$ python3 -q
>>> import numpy as np
>>> np.set_printoptions(precision=3, suppress=True, linewidth=160, legacy="1.25")
>>> r0 = np.array([0, 2, 6, 8, 6])
>>> X = -2 * np.eye(5) + np.outer(r0, r0)
>>> X
array([[-2.,  0.,  0.,  0.,  0.],
       [ 0.,  2., 12., 16., 12.],
       [ 0., 12., 34., 48., 36.],
       [ 0., 16., 48., 62., 48.],
       [ 0., 12., 36., 48., 34.]])
>>> r0 = np.array([-3, 1, -3, 5, -5])
>>> other = X + np.outer(r0, np.eye(5)[4])
>>> np.linalg.matrix_rank(other - X)
1
>>> other
array([[-2.,  0.,  0.,  0., -3.],
       [ 0.,  2., 12., 16., 13.],
       [ 0., 12., 34., 48., 33.],
       [ 0., 16., 48., 62., 53.],
       [ 0., 12., 36., 48., 29.]])
>>> round(float(np.linalg.det(other) / np.linalg.det(X)), 3), np.round(1 + np.linalg.solve(X, r0)[4], 3)
(3.37, 3.37)
>>> x = np.array([2, 0, 1, 2, -1])
>>> rhs = X @ x
>>> b, lr = np.zeros(5), 1 / np.linalg.norm(X, 2) ** 2
>>> for i in range(15):
...     b -= lr * X.T @ (X @ b - rhs)
...     if i % 5 == 0: print(i, round(np.linalg.norm(X @ b - rhs), 3))
... 
0 5.716
5 5.71
10 5.704
>>> b
array([0.006, 0.228, 0.687, 0.918, 0.68 ])
>>> np.round(np.linalg.cond(X), 3)
69.0
>>> K = np.load("data.npy")
>>> K
array([[ 2.05, -3.  ,  3.  ,  0.  ,  2.  ,  0.  , -1.  ,  3.  , -3.  , -3.  ,  3.  ],
       [-2.  ,  3.05,  1.  , -1.  , -3.  , -3.  , -2.  , -3.  , -2.  , -1.  ,  3.  ],
       [-1.  , -3.  , -1.95, -2.  , -2.  ,  3.  , -2.  , -2.  ,  2.  ,  0.  ,  1.  ],
       [ 1.  , -1.  ,  0.  , -2.95, -1.  ,  1.  , -3.  ,  2.  , -1.  ,  1.  , -3.  ],
       [-2.  ,  1.  , -2.  , -2.  ,  3.05, -1.  ,  2.  ,  0.  ,  2.  , -3.  ,  0.  ],
       [-1.  ,  0.  , -2.  ,  3.  , -3.  , -1.95,  1.  ,  0.  , -1.  ,  1.  , -1.  ],
       [ 1.  ,  0.  , -2.  ,  1.  ,  2.  ,  3.  ,  2.05, -3.  ,  1.  , -1.  ,  1.  ],
       [ 3.  ,  2.  ,  0.  , -3.  ,  2.  , -2.  , -1.  ,  2.05, -3.  ,  1.  ,  1.  ],
       [ 0.  , -1.  ,  0.  ,  0.  ,  0.  ,  0.  ,  1.  , -2.  ,  2.05, -1.  ,  2.  ],
       [-2.  ,  2.  ,  2.  ,  3.  ,  1.  , -1.  , -1.  , -2.  , -3.  ,  0.05,  3.  ],
       [ 2.  , -3.  ,  3.  ,  0.  ,  2.  ,  0.  , -1.  ,  3.  , -3.  , -3.  ,  3.05]])
>>> other = K / np.linalg.norm(K, axis=1, keepdims=True)
>>> G = other @ other.T
>>> (G - 2 * np.eye(11)).round(6).argmax(axis=1)
array([10,  9,  8,  7,  8,  1,  8,  0,  6,  1,  0])
>>> np.linalg.norm(other, axis=1)
array([1., 1., 1., 1., 1., 1., 1., 1., 1., 1., 1.])
>>> round(float(np.degrees(np.arccos(np.clip(G[10, 2], -1, 1)))), 3)
100.726
>>> left, sv, vt = np.linalg.svd(K)
>>> sv
array([12.341, 10.056,  8.938,  7.36 ,  6.719,  4.866,  3.558,  2.872,  1.851,  0.625,  0.007])
>>> np.argmax(sv[:-1] / (sv[1:] + 1e-6)) + 1
10
>>> other = left[:, :10] @ np.diag(sv[:10]) @ vt[:10]
>>> round(float(np.abs(K - other).max()), 3)
0.003
>>> np.round(np.linalg.norm(K - other, 2), 3), round(float(sv[10]), 3)
(0.007, 0.007)
>>> [round(float(x), 3) for x in np.linalg.svd(K, compute_uv=False)[:3]]
[12.341, 10.056, 8.938]
>>> np.argsort(-np.linalg.norm(K, axis=0).round(6), kind="stable")[:3]
array([ 7,  8, 10])
>>> np.round(np.linalg.norm(K, 2) / np.linalg.norm(K), 3)
0.563
>>> np.linalg.cond(K) > 100
True
>>> F = np.loadtxt("mat.csv", delimiter=",")
>>> F.round(3) + 0
array([[-0.111,  0.231, -0.755,  0.283, -0.314,  0.188, -0.021, -0.1  , -0.321, -0.109, -0.159],
       [-0.111, -0.078,  0.   ,  0.385,  0.623, -0.398, -0.044, -0.415, -0.31 , -0.096, -0.087],
       [ 0.444,  0.033, -0.051,  0.125,  0.178, -0.038, -0.483,  0.505, -0.066, -0.507,  0.037],
       [-0.555, -0.358,  0.258, -0.019, -0.025,  0.235,  0.038,  0.353, -0.407, -0.221, -0.318],
       [ 0.388, -0.315, -0.264, -0.366,  0.101, -0.213,  0.27 ,  0.233, -0.494,  0.347, -0.001],
       [-0.333,  0.415,  0.055, -0.349, -0.193, -0.548, -0.434,  0.086, -0.196,  0.142, -0.015],
       [-0.277, -0.41 , -0.357,  0.259,  0.099, -0.195, -0.24 ,  0.334,  0.442,  0.384, -0.003],
       [ 0.277, -0.392,  0.22 ,  0.276, -0.615, -0.36 , -0.099, -0.22 , -0.027, -0.067, -0.272],
       [ 0.   , -0.37 , -0.052, -0.266,  0.006,  0.371, -0.608, -0.418, -0.162,  0.094,  0.269],
       [-0.166, -0.086,  0.065,  0.278, -0.215, -0.142,  0.168,  0.125, -0.221, -0.099,  0.845],
       [-0.166, -0.271, -0.324, -0.456, -0.002, -0.28 ,  0.192, -0.164,  0.278, -0.602,  0.055]])
>>> np.round(np.trace(F), 3)
-1.371
>>> round(np.linalg.det(F), 3)
1.0
>>> round(float(np.abs(np.linalg.eigvals(F)).max()), 3)
1.0
>>> np.sort(np.abs(np.linalg.eigvals(F)))
array([1., 1., 1., 1., 1., 1., 1., 1., 1., 1., 1.])
>>> np.allclose(F @ F.T, F.T @ F)
True
